$ python3 -q
>>> import numpy as np
>>> from numpy import linalg as LA
>>> np.set_printoptions(precision=2, suppress=True, linewidth=120)
>>> def rd(a):
...     return np.round(a, 2) + 0
... 
>>> J = np.loadtxt("layer19.csv", delimiter=",")
>>> J
array([[ 1.,  0.,  0.,  0.],
       [ 0.,  0.,  1.,  0.],
       [ 0., -1.,  0.,  0.],
       [ 0.,  0.,  0.,  1.]])
>>> def softmax(z):
...     e = np.exp(z - z.max(axis=-1, keepdims=True))
...     return e / e.sum(axis=-1, keepdims=True)
... 
>>> softmax(J).sum(axis=1)
array([1., 1., 1., 1.])
>>> rd(softmax(J[2]))
array([0.3 , 0.11, 0.3 , 0.3 ])
>>> rd(softmax(J[2] + -3))
array([0.3 , 0.11, 0.3 , 0.3 ])
>>> rd(softmax(10 * J[2]))
array([0.33, 0.  , 0.33, 0.33])
>>> att = J @ J.T / np.sqrt(4)
>>> rd(softmax(att + np.triu(np.full(att.shape, -np.inf), 1)))
array([[1.  , 0.  , 0.  , 0.  ],
       [0.38, 0.62, 0.  , 0.  ],
       [0.27, 0.27, 0.45, 0.  ],
       [0.22, 0.22, 0.22, 0.35]])
>>> rd(softmax(att))
array([[0.35, 0.22, 0.22, 0.22],
       [0.22, 0.35, 0.22, 0.22],
       [0.22, 0.22, 0.35, 0.22],
       [0.22, 0.22, 0.22, 0.35]])
>>> rd(softmax(att)[2] @ J)
array([ 0.22, -0.35,  0.22,  0.22])
>>> J.inv()
Traceback (most recent call last):
  File "<python-input-15>", line 1, in <module>
    J.inv()
    ^^^^^
AttributeError: 'numpy.ndarray' object has no attribute 'inv'
>>> (J - J.T) / 2
array([[ 0.,  0.,  0.,  0.],
       [ 0.,  0.,  1.,  0.],
       [ 0., -1.,  0.,  0.],
       [ 0.,  0.,  0.,  0.]])
>>> (J + J.T) / 2
array([[1., 0., 0., 0.],
       [0., 0., 0., 0.],
       [0., 0., 0., 0.],
       [0., 0., 0., 1.]])
>>> x0 = np.array([-2, -7, -6, -3])
>>> rd(LA.inv(J))
array([[ 1.,  0.,  0.,  0.],
       [ 0.,  0., -1.,  0.],
       [ 0.,  1.,  0.,  0.],
       [ 0.,  0.,  0.,  1.]])
>>> rd(np.sort(np.abs(np.degrees(np.angle(LA.eigvals(J))))))
array([ 0.,  0., 90., 90.])
>>> r0 = np.array([2, 0, 2, -2])
>>> Y = J + np.outer(r0, np.eye(4)[0])
>>> rd(LA.det(Y) / LA.det(J)), rd(1 + LA.solve(J, r0)[0])
(np.float64(3.0), np.float64(3.0))
>>> Y
array([[ 3.,  0.,  0.,  0.],
       [ 0.,  0.,  1.,  0.],
       [ 2., -1.,  0.,  0.],
       [-2.,  0.,  0.,  1.]])
>>> m1 = np.load("mat.npy")
>>> m1
array([[1, 0, 0, 0, 0],
       [0, 2, 0, 0, 0],
       [0, 0, 0, 0, 0],
       [0, 0, 0, 2, 0],
       [0, 0, 0, 0, 2]])
>>> rd(np.trace(LA.pinv(m1) @ m1))
np.float64(4.0)
>>> rd(m1 @ LA.pinv(m1) @ m1)
array([[1., 0., 0., 0., 0.],
       [0., 2., 0., 0., 0.],
       [0., 0., 0., 0., 0.],
       [0., 0., 0., 2., 0.],
       [0., 0., 0., 0., 2.]])
>>> LA.lstsq(m1[:-1].T, m1[-1])[2]
np.int32(3)
>>> F = np.load("case15.npy")
>>> F
array([[1.  , 0.5 , 0.25, 0.12, 0.06],
       [0.5 , 1.  , 0.5 , 0.25, 0.12],
       [0.25, 0.5 , 1.  , 0.5 , 0.25],
       [0.12, 0.25, 0.5 , 1.  , 0.5 ],
       [0.06, 0.12, 0.25, 0.5 , 1.  ]])
>>> x0 = np.ones(5)
>>> for _ in range(4):
...     x0 = F @ x0
...     x0 /= LA.norm(x0)
...     print(round(x0 @ F @ x0, 2))
... 
2.25
2.26
2.26
2.26
>>> rd(LA.eigvalsh(F)[-1])
np.float64(2.26)
>>> rd(x0)
array([0.36, 0.48, 0.53, 0.48, 0.36])
>>> Y = F / np.sqrt((F ** 2).mean(axis=1, keepdims=True))
>>> rd(F - F.mean(axis=1, keepdims=True))
array([[ 0.61,  0.11, -0.14, -0.27, -0.33],
       [ 0.03,  0.53,  0.03, -0.22, -0.35],
       [-0.25,  0.  ,  0.5 ,  0.  , -0.25],
       [-0.35, -0.22,  0.03,  0.53,  0.03],
       [-0.33, -0.27, -0.14,  0.11,  0.61]])
>>> rd(LA.norm(Y, axis=1))
array([2.24, 2.24, 2.24, 2.24, 2.24])
